In [1]: import numpy as np

In [2]: np.set_printoptions(precision=2, suppress=True, linewidth=140, sign=" ")

In [3]: def rd(a):
   ...:     return np.round(a, 2) + 0
   ...: 

In [4]: X = np.load("x.npy")

In [5]: print(rd(X))
[[-0.38 -0.1  -0.02 -0.15  0.52  0.24  0.26 -0.65]
 [ 0.44 -0.29  0.23  0.    0.24  0.75 -0.13  0.19]
 [ 0.16 -0.75  0.07  0.07  0.06 -0.36  0.5   0.12]
 [-0.11 -0.33 -0.8  -0.16 -0.35  0.29 -0.08 -0.02]
 [-0.55 -0.18  0.48  0.09 -0.57  0.3   0.12  0.01]
 [ 0.11 -0.13  0.25 -0.9  -0.13 -0.16 -0.21 -0.1 ]
 [-0.55 -0.23 -0.03 -0.05  0.44 -0.11 -0.41  0.52]
 [-0.11  0.36 -0.11 -0.35  0.09  0.2   0.65  0.49]]

In [6]: f = np.array([0, 2, 3, 1, 2, 0, -3, 3])

In [7]: Y = X + np.outer(f, np.eye(8)[1])

In [8]: print(np.linalg.matrix_rank(np.linalg.inv(Y) - np.linalg.inv(X), tol=1e-8))
1

In [9]: print(rd(Y))
[[-0.38 -0.1  -0.02 -0.15  0.52  0.24  0.26 -0.65]
 [ 0.44  1.71  0.23  0.    0.24  0.75 -0.13  0.19]
 [ 0.16  2.25  0.07  0.07  0.06 -0.36  0.5   0.12]
 [-0.11  0.67 -0.8  -0.16 -0.35  0.29 -0.08 -0.02]
 [-0.55  1.82  0.48  0.09 -0.57  0.3   0.12  0.01]
 [ 0.11 -0.13  0.25 -0.9  -0.13 -0.16 -0.21 -0.1 ]
 [-0.55 -3.23 -0.03 -0.05  0.44 -0.11 -0.41  0.52]
 [-0.11  3.36 -0.11 -0.35  0.09  0.2   0.65  0.49]]

In [10]: x0 = np.array([-2, -2, 1, 3, 3, 3, -3, 2])

In [11]: print(rd(np.linalg.inv(X)))
[[-0.38  0.44  0.16 -0.11 -0.55  0.11 -0.55 -0.11]
 [-0.1  -0.29 -0.75 -0.33 -0.18 -0.13 -0.23  0.36]
 [-0.02  0.23  0.07 -0.8   0.48  0.25 -0.03 -0.11]
 [-0.15  0.    0.07 -0.16  0.09 -0.9  -0.05 -0.35]
 [ 0.52  0.24  0.06 -0.35 -0.57 -0.13  0.44  0.09]
 [ 0.24  0.75 -0.36  0.29  0.3  -0.16 -0.11  0.2 ]
 [ 0.26 -0.13  0.5  -0.08  0.12 -0.21 -0.41  0.65]
 [-0.65  0.19  0.12 -0.02  0.01 -0.1   0.52  0.49]]

In [12]: print(rd(X.T @ (X @ x0)))
[-2. -2.  1.  3.  3.  3. -3.  2.]

In [13]: print(rd(np.linalg.det(X)))
-1.0

In [14]: print(rd(np.sort(np.abs(np.degrees(np.angle(np.linalg.eigvals(X)))))))
[   0.     61.64   61.64  120.88  120.88  131.97  131.97  180.  ]

In [15]: print(8 - np.linalg.matrix_rank(X - np.eye(8), tol=1e-8))
1

In [16]: Y = np.linalg.invert(X)
---------------------------------------------------------------------------
AttributeError                            Traceback (most recent call last)
Cell In[16], line 1
----> 1 Y = np.linalg.invert(X)

AttributeError: module 'numpy.linalg' has no attribute 'invert'

In [17]: Y = np.linalg.inv(X)

In [18]: print(np.allclose(Y, X.T))
True

In [19]: print(rd(np.linalg.det(X) * np.linalg.det(Y)))
1.0

In [20]: print((np.abs(Y) > 1e-9).astype(int))
[[ 1  1  1  1  1  1  1  1]
 [ 1  1  1  1  1  1  1  1]
 [ 1  1  1  1  1  1  1  1]
 [ 1  1  1  1  1  1  1  1]
 [ 1  1  1  1  1  1  1  1]
 [ 1  1  1  1  1  1  1  1]
 [ 1  1  1  1  1  1  1  1]
 [ 1  1  1  1  1  1  1  1]]

In [21]: Q, V = np.linalg.qr(X[:, :4])[0], np.linalg.qr(X[:, 4:])[0]

In [22]: sigma = np.linalg.svd(Q.T @ V, compute_uv=False)

In [23]: print(rd(np.degrees(np.arccos(sigma.clip(0, 1)))))
[ 90.  90.  90.  90.]

In [24]: print(rd(sigma))
[ 0.  0.  0.  0.]

In [25]: Y = X / np.linalg.norm(X, axis=1, keepdims=True)

In [26]: cov = Y @ Y.T

In [27]: print(rd(np.degrees(np.arccos(np.clip(cov[6, 1], -1, 1)))))
90.0
